% ipython --no-banner

In [1]: import numpy as np

In [2]: np.set_printoptions(precision=3, suppress=True, linewidth=100, legacy="1.25")

In [3]: tidy = lambda a: np.round(a, 3) + 0

In [4]: B = np.array([[1, 3, -1, -3, -3],
   ...:     [1, -1, -1, 1, -3],
   ...:     [1, -3, 3, 1, -3],
   ...:     [0, -1, 3, -3, 0],
   ...:     [1, 1, 3, 0, 2]])

In [5]: W0 = np.tril(B)

In [6]: W0
Out[6]: 
array([[ 1,  0,  0,  0,  0],
       [ 1, -1,  0,  0,  0],
       [ 1, -3,  3,  0,  0],
       [ 0, -1,  3, -3,  0],
       [ 1,  1,  3,  0,  2]])

In [7]: U, s, VT = np.linalg.svd(W0, full_matrices=False)

In [8]: (s > 1e-8).sum()
Out[8]: 5

In [9]: tidy(np.cumsum(s ** 2) / np.sum(s ** 2))
Out[9]: array([0.654, 0.839, 0.972, 0.999, 1.   ])

In [10]: rng = np.random.default_rng(2151)

In [11]: idx = rng.permutation(5)

In [12]: B = W0[:, idx] * rng.choice([-1, 1], 5)

In [13]: B
Out[13]: 
array([[ 0,  0,  0, -1,  0],
       [ 0,  1,  0, -1,  0],
       [ 0,  3,  0, -1, -3],
       [-3,  1,  0,  0, -3],
       [ 0, -1, -2, -1, -3]])

In [14]: U, _, VT = np.linalg.svd(W0.T @ B)

In [15]: tidy(U @ VT)
Out[15]: 
array([[ 0.,  0.,  0., -1.,  0.],
       [ 0., -1.,  0.,  0.,  0.],
       [ 0.,  0.,  0.,  0., -1.],
       [ 1.,  0.,  0.,  0.,  0.],
       [ 0.,  0., -1.,  0.,  0.]])

In [16]: tidy(np.linalg.lstsq(W0, B)[0])
Out[16]: 
array([[ 0.,  0.,  0., -1.,  0.],
       [ 0., -1.,  0.,  0.,  0.],
       [ 0.,  0.,  0.,  0., -1.],
       [ 1.,  0.,  0.,  0.,  0.],
       [ 0.,  0., -1.,  0.,  0.]])

In [17]: idx
Out[17]: array([3, 1, 4, 0, 2])

In [18]: ev, vecs = np.linalg.eig(W0)

In [19]: np.prod(ev)
Out[19]: 18.0

In [20]: idx = rng.permutation(5)

In [21]: idx
Out[21]: array([1, 4, 0, 3, 2])

In [22]: B = W0[idx][:, idx]

In [23]: np.trace(B)
Out[23]: 2

In [24]: np.diff(W0, axis=0)
Out[24]: 
array([[ 0, -1,  0,  0,  0],
       [ 0, -2,  3,  0,  0],
       [-1,  2,  0, -3,  0],
       [ 1,  2,  0,  3,  2]])

In [25]: W0 - W0[0]
Out[25]: 
array([[ 0,  0,  0,  0,  0],
       [ 0, -1,  0,  0,  0],
       [ 0, -3,  3,  0,  0],
       [-1, -1,  3, -3,  0],
       [ 0,  1,  3,  0,  2]])

In [26]: np.count_nonzero(W0)
Out[26]: 13

In [27]: W0.shape
Out[27]: (5, 5)

In [28]: W0[:, 5]
---------------------------------------------------------------------------
IndexError                                Traceback (most recent call last)
Cell In[28], line 1
----> 1 W0[:, 5]

IndexError: index 5 is out of bounds for axis 1 with size 5

In [29]: np.abs(W0).max()
Out[29]: 3

In [30]: M = np.diag(3 * np.array([-1, 1, 1])) + np.array([[2, 3, 1], [0, -1, -1], [0, 1, 3]])

In [31]: M
Out[31]: 
array([[-1,  3,  1],
       [ 0,  2, -1],
       [ 0,  1,  6]])

In [32]: B = M / np.sqrt((M ** 2).mean(axis=1, keepdims=True))

In [33]: np.linalg.matrix_rank(B) == np.linalg.matrix_rank(M)
Out[33]: True

In [34]: np.linalg.matrix_rank(M - M.mean(axis=1, keepdims=True))
Out[34]: 2

In [35]: tidy(B[2])
Out[35]: array([0.   , 0.285, 1.708])
